>>> import numpy as np
>>> import numpy.linalg as la
>>> np.set_printoptions(suppress=True, linewidth=120)
>>> X = np.load("layer18.npy")
>>> X
array([[ 0.3, -2. , -1. ,  1. ,  0. , -2. ],
       [-2. , -1.7,  1. ,  1. , -1. ,  2. ],
       [-1. ,  0. ,  0.3,  0. ,  2. , -1. ],
       [ 0. ,  0. ,  1. , -0.7,  1. ,  1. ],
       [ 1. ,  1. ,  2. ,  0. , -0.7, -2. ],
       [ 0. , -2. , -1. ,  1. ,  0. , -1.7]])
>>> Q, R = la.qr(X)
>>> Q.shape, R.shape
((6, 6), (6, 6))
>>> round(abs(R[0, 0]), 4), round(float(la.norm(X[:, 0])), 4)
(np.float64(2.4678), 2.4678)
>>> x = np.array([-8, 5, 6, -6, 9, -4])
>>> target = X @ x
>>> target
array([-16.4,  -9.5,  31.8,  15.2,  10.7, -15.2])
>>> np.round(la.solve(X.T, X[2]), 4) + 0
array([0., 0., 1., 0., 0., 0.])
>>> np.round(la.solve(X, X[:, 1]), 4) + 0
array([0., 1., 0., 0., 0., 0.])
>>> M = np.loadtxt("m.csv", delimiter=",")
>>> M
array([[0., 1., 0., 1., 1., 0., 1.],
       [1., 0., 0., 1., 1., 0., 1.],
       [0., 0., 0., 0., 0., 1., 0.],
       [1., 1., 0., 0., 1., 0., 1.],
       [1., 1., 0., 1., 0., 0., 1.],
       [0., 0., 1., 0., 0., 0., 0.],
       [1., 1., 0., 1., 1., 0., 0.]])
>>> M.sum(axis=0)
array([4., 4., 1., 4., 4., 1., 4.])
>>> M @ M
array([[4., 3., 0., 3., 3., 0., 3.],
       [3., 4., 0., 3., 3., 0., 3.],
       [0., 0., 1., 0., 0., 0., 0.],
       [3., 3., 0., 4., 3., 0., 3.],
       [3., 3., 0., 3., 4., 0., 3.],
       [0., 0., 0., 0., 0., 1., 0.],
       [3., 3., 0., 3., 3., 0., 4.]])
>>> Lm = np.diag(M.sum(axis=1)) - M
>>> np.round(la.eigvalsh(Lm), 4) + 0
array([0., 0., 2., 5., 5., 5., 5.])
>>> la.matrix_rank(Lm)
np.int64(5)
>>> Lm @ np.ones(7)
array([0., 0., 0., 0., 0., 0., 0.])
>>> vals, vecs = la.eigh(M)
>>> np.round(vecs.T @ vecs, 4) + 0
array([[1., 0., 0., 0., 0., 0., 0.],
       [0., 1., 0., 0., 0., 0., 0.],
       [0., 0., 1., 0., 0., 0., 0.],
       [0., 0., 0., 1., 0., 0., 0.],
       [0., 0., 0., 0., 1., 0., 0.],
       [0., 0., 0., 0., 0., 1., 0.],
       [0., 0., 0., 0., 0., 0., 1.]])
>>> vals.sum(), np.trace(M)
(np.float64(0.0), np.float64(0.0))
>>> np.round(np.abs(vecs[:, -1]), 4)
array([0.4472, 0.4472, 0.    , 0.4472, 0.4472, 0.    , 0.4472])
>>> np.round(la.eigvalsh(M + 2 * np.eye(7)), 4)
array([1., 1., 1., 1., 1., 3., 6.])
>>> vals.round(4)
array([-1., -1., -1., -1., -1.,  1.,  4.])
>>> np.round(vecs @ np.diag(vals) @ vecs.T, 4) + 0
array([[0., 1., 0., 1., 1., 0., 1.],
       [1., 0., 0., 1., 1., 0., 1.],
       [0., 0., 0., 0., 0., 1., 0.],
       [1., 1., 0., 0., 1., 0., 1.],
       [1., 1., 0., 1., 0., 0., 1.],
       [0., 0., 1., 0., 0., 0., 0.],
       [1., 1., 0., 1., 1., 0., 0.]])
>>> np.round(la.svd(M, compute_uv=False), 4)
array([4., 1., 1., 1., 1., 1., 1.])
>>> W0 = np.loadtxt("run18.csv", delimiter=",")
>>> W0
array([[ 0.1043,  0.0121,  0.3381,  0.1   , -0.1541, -0.3131, -0.513 ,  0.2035],
       [-0.0455,  0.0532, -0.2316, -0.0387,  0.015 ,  0.11  ,  0.258 , -0.0726],
       [-0.5955, -0.17  , -0.6083, -0.4228,  0.7835,  1.2134,  1.4448, -0.8561],
       [-0.2987,  0.0462, -0.4954, -0.2209,  0.3127,  0.5756,  0.8312, -0.4419],
       [ 0.0067, -0.1257,  0.1823,  0.0116,  0.0753,  0.0308, -0.1083,  0.0126],
       [-0.1708, -0.0988, -0.2227, -0.1235,  0.2518,  0.4091,  0.5068, -0.2469],
       [-0.1921, -0.2023,  0.1505, -0.1019,  0.3117,  0.355 ,  0.1758, -0.2111]])
>>> A2 = W0 / la.norm(W0, axis=1, keepdims=True)
>>> C2 = A2 @ A2.T
>>> (C2 - 2 * np.eye(7)).round(6).argmax(axis=1)
array([4, 3, 5, 2, 0, 2, 2])
>>> round(float(np.degrees(np.arccos(np.clip(C2[0, 3], -1, 1)))), 4)
170.8258
>>> round(float(la.norm(W0, 1)), 4), np.round(la.norm(W0, np.inf), 4)
(3.8379, np.float64(6.0944))
>>> np.round(la.norm(W0, axis=0), 4)
array([0.7231, 0.317 , 0.9428, 0.5146, 0.9497, 1.486 , 1.846 , 1.0395])
>>> la.norm(W0, axis=1).argmax()
np.int64(2)
>>> round(float(la.norm(W0, 2)), 4)
3.0
>>> np.round(la.norm(W0[6], 1), 4), np.round(la.norm(W0[6], np.inf), 4)
(np.float64(1.7004), np.float64(0.355))
>>> K = np.load("a.npy")
>>> K.round(4)
array([[ 11.4983,  -5.3868,   7.2099],
       [ 11.1228,   4.406 ,   5.1792],
       [ -3.4703,  11.9209,  10.7247],
       [ 10.4962,   9.5667, -11.5072]])
>>> Q, vecs = la.qr(K[:, :1])[0], la.qr(K[:, 1:])[0]
>>> s = la.svd(Q.T @ vecs, compute_uv=False)
>>> np.round(np.degrees(np.arccos(s.clip(0, 1))), 4)
array([81.3735])
>>> (s > 0.9).sum()
np.int64(0)
>>> s.round(4)
array([0.15])
>>> def softmax(z):
...     e = np.exp(z - z.max(axis=-1, keepdims=True))
...     return e / e.sum(axis=-1, keepdims=True)
... 
>>> np.round(softmax(K[3] + 2), 4) + 0
array([0.717, 0.283, 0.   ])
>>> S = K @ K.T / np.sqrt(3)
>>> np.round(softmax(S), 4) + 0
array([[1., 0., 0., 0.],
       [0., 1., 0., 0.],
       [0., 0., 1., 0.],
       [0., 0., 0., 1.]])
>>> softmax(S).round(6).argmax(axis=1)
array([0, 1, 2, 3])
>>> proj = K @ la.solve(K.T @ K, K.T)
>>> round(np.trace(proj), 4)
np.float64(3.0)
>>> np.round(proj @ K[:, 0], 4)
array([11.4983, 11.1228, -3.4703, 10.4962])
>>> proj.round(4)
array([[ 0.7051,  0.3994, -0.1584, -0.1526],
       [ 0.3994,  0.459 ,  0.2146,  0.2067],
       [-0.1584,  0.2146,  0.9149, -0.082 ],
       [-0.1526,  0.2067, -0.082 ,  0.921 ]])
>>> np.allclose(proj @ proj, proj)
True
>>> np.round((np.eye(4) - proj) @ K, 4) + 0
array([[0., 0., 0.],
       [0., 0., 0.],
       [0., 0., 0.],
       [0., 0., 0.]])
